% ipython --no-banner

In [1]: import numpy as np

In [2]: np.set_printoptions(precision=2, suppress=True, linewidth=160)

In [3]: def rnd(a):
   ...:     return np.round(a, 2) + 0
   ...: 

In [4]: W0 = np.array([[1, 1, -1],
   ...:     [1, -1, 2],
   ...:     [-1, -2, 0],
   ...:     [0, 2, 1],
   ...:     [-1, 1, -2],
   ...:     [2, 1, -2],
   ...:     [-1, 0, 2],
   ...:     [1, -1, -1]])

In [5]: W0[7] = W0[6]

In [6]: W0
Out[6]: 
array([[ 1,  1, -1],
       [ 1, -1,  2],
       [-1, -2,  0],
       [ 0,  2,  1],
       [-1,  1, -2],
       [ 2,  1, -2],
       [-1,  0,  2],
       [-1,  0,  2]])

In [7]: vec = np.array([1, 1, -5])

In [8]: y = W0 @ vec

In [9]: rnd(np.linalg.solve(W0.T @ W0, W0.T @ y))
Out[9]: array([ 1.,  1., -5.])

In [10]: rng = np.random.default_rng(895098)

In [11]: y = y + 0.02 * rng.normal(size=8)

In [12]: rnd(y)
Out[12]: array([  7.  , -10.01,  -3.  ,  -3.04,   9.99,  13.03, -11.02, -10.98])

In [13]: c, *_ = np.linalg.lstsq(W0, y)

In [14]: rnd(W0.T @ (y - W0 @ c))
Out[14]: array([0., 0., 0.])

In [15]: rnd(np.linalg.norm(y - W0 @ c))
Out[15]: np.float64(0.05)

In [16]: Y = np.c_[W0[:, :1] @ np.array([[5]]), np.array([2, 2, 1, 1, 1, 1, 2, 2])]

In [17]: Y
Out[17]: 
array([[ 5,  2],
       [ 5,  2],
       [-5,  1],
       [ 0,  1],
       [-5,  1],
       [10,  1],
       [-5,  2],
       [-5,  2]])

In [18]: np.linalg.matrix_rank(Y)
Out[18]: np.int64(2)

In [19]: np.linalg.matrix_rank(np.c_[W0, Y])
Out[19]: np.int64(4)

In [20]: hat = W0 @ np.linalg.solve(W0.T @ W0, W0.T)

In [21]: np.linalg.matrix_rank(np.eye(8) - hat)
Out[21]: np.int64(5)

In [22]: np.allclose(hat @ hat, hat)
Out[22]: True

In [23]: Y = W0 + rng.integers(-2, 3, (8, 1)) @ rng.integers(-2, 3, (1, 3))

In [24]: Y
Out[24]: 
array([[ 1,  1, -1],
       [-3,  3,  6],
       [ 1, -4, -2],
       [-2,  4,  3],
       [-1,  1, -2],
       [ 0,  3,  0],
       [ 1, -2,  0],
       [-1,  0,  2]])

In [25]: Y - W0
Out[25]: 
array([[ 0,  0,  0],
       [-4,  4,  4],
       [ 2, -2, -2],
       [-2,  2,  2],
       [ 0,  0,  0],
       [-2,  2,  2],
       [ 2, -2, -2],
       [ 0,  0,  0]])

In [26]: vec = np.array([2, -3, 1])

In [27]: a = np.maximum(W0 @ vec, 0)

In [28]: W0 * (a > 1e-9)[:, None]
Out[28]: 
array([[ 0,  0,  0],
       [ 1, -1,  2],
       [-1, -2,  0],
       [ 0,  0,  0],
       [ 0,  0,  0],
       [ 0,  0,  0],
       [ 0,  0,  0],
       [ 0,  0,  0]])

In [29]: W0.T @ a
Out[29]: array([  3, -15,  14])

In [30]: rnd(np.tanh(W0 @ vec))
Out[30]: array([-0.96,  1.  ,  1.  , -1.  , -1.  , -0.76,  0.  ,  0.  ])

In [31]: X = np.loadtxt("layer17.csv", delimiter=",")

In [32]: X
Out[32]: 
array([[ 0.,  3.,  3.,  0.,  1.,  1.],
       [ 2.,  6.,  3.,  0.,  4.,  3.],
       [ 5.,  6.,  3.,  2.,  7.,  4.],
       [ 6.,  6.,  5.,  5.,  8.,  7.],
       [ 9.,  9.,  6.,  6.,  8.,  9.],
       [10., 12.,  9.,  6.,  9., 12.],
       [12., 14., 10.,  9.,  9., 14.],
       [15., 15., 10.,  9., 11., 14.],
       [16., 16., 12., 10., 12., 16.],
       [16., 16., 12., 10., 13., 18.],
       [18., 19., 15., 10., 14., 21.],
       [20., 22., 18., 13., 16., 21.],
       [21., 24., 21., 16., 17., 21.],
       [24., 25., 23., 19., 17., 23.],
       [26., 27., 23., 21., 19., 26.],
       [27., 30., 24., 22., 22., 29.],
       [27., 30., 26., 24., 22., 31.],
       [30., 32., 27., 24., 23., 32.],
       [31., 34., 30., 26., 23., 32.],
       [32., 34., 32., 28., 24., 32.],
       [32., 36., 35., 30., 24., 35.],
       [35., 39., 35., 32., 25., 37.],
       [38., 41., 37., 33., 27., 39.],
       [38., 41., 37., 36., 29., 39.]])

In [33]: G = np.cov(X, rowvar=False)

In [34]: rnd(np.linalg.eigvalsh(G)[::-1])
Out[34]: array([730.4 ,   3.59,   1.41,   0.8 ,   0.6 ,   0.35])

In [35]: np.argwhere(np.triu(np.abs(np.corrcoef(X.T)) > 0.8, 1))
Out[35]: 
array([[0, 1],
       [0, 2],
       [0, 3],
       [0, 4],
       [0, 5],
       [1, 2],
       [1, 3],
       [1, 4],
       [1, 5],
       [2, 3],
       [2, 4],
       [2, 5],
       [3, 4],
       [3, 5],
       [4, 5]])

In [36]: rnd(X.std(axis=0))
Out[36]: array([11.22, 11.81, 11.43, 10.85,  7.66, 11.58])

In [37]: rnd(np.corrcoef(X.T))
Out[37]: 
array([[1.  , 0.99, 0.99, 0.99, 0.99, 0.99],
       [0.99, 1.  , 0.99, 0.99, 0.99, 0.99],
       [0.99, 0.99, 1.  , 0.99, 0.98, 0.98],
       [0.99, 0.99, 0.99, 1.  , 0.98, 0.98],
       [0.99, 0.99, 0.98, 0.98, 1.  , 0.99],
       [0.99, 0.99, 0.98, 0.98, 0.99, 1.  ]])

In [38]: np.median(X, axis=0)
Out[38]: array([20.5, 23. , 19.5, 14.5, 16.5, 21. ])

In [39]: G.shape
Out[39]: (6, 6)

In [40]: np.argsort(-X.std(axis=0).round(6), kind="stable")
Out[40]: array([1, 5, 2, 0, 3, 4])

In [41]: rnd(np.corrcoef(X[:, 4], X[:, 5])[0, 1])
Out[41]: np.float64(0.99)

In [42]: vec = np.array([-1, 3, 2, -3, -2, 3])

In [43]: y = X @ vec

In [44]: y
Out[44]: array([ 16.,  23.,  11.,  12.,  23.,  44.,  47.,  43.,  50.,  54.,  74.,  74.,  74.,  75.,  78.,  88.,  92.,  98., 103.,  98., 113., 117., 123., 110.])

In [45]: rnd(np.linalg.pinv(X) @ X)
Out[45]: 
array([[1., 0., 0., 0., 0., 0.],
       [0., 1., 0., 0., 0., 0.],
       [0., 0., 1., 0., 0., 0.],
       [0., 0., 0., 1., 0., 0.],
       [0., 0., 0., 0., 1., 0.],
       [0., 0., 0., 0., 0., 1.]])

In [46]: y = y + 0.02 * rng.normal(size=24)

In [47]: rnd(y)
Out[47]: 
array([ 16.02,  23.02,  10.98,  12.  ,  22.98,  44.  ,  46.97,  42.98,  49.99,  54.03,  74.  ,  74.01,  73.99,  74.97,  78.01,  87.99,  91.98,  98.02, 103.03,
        98.  , 112.96, 117.02, 122.99, 110.01])

In [48]: c, *_ = np.linalg.lstsq(X, y)

In [49]: rnd(np.linalg.norm(y - X @ c))
Out[49]: np.float64(0.1)
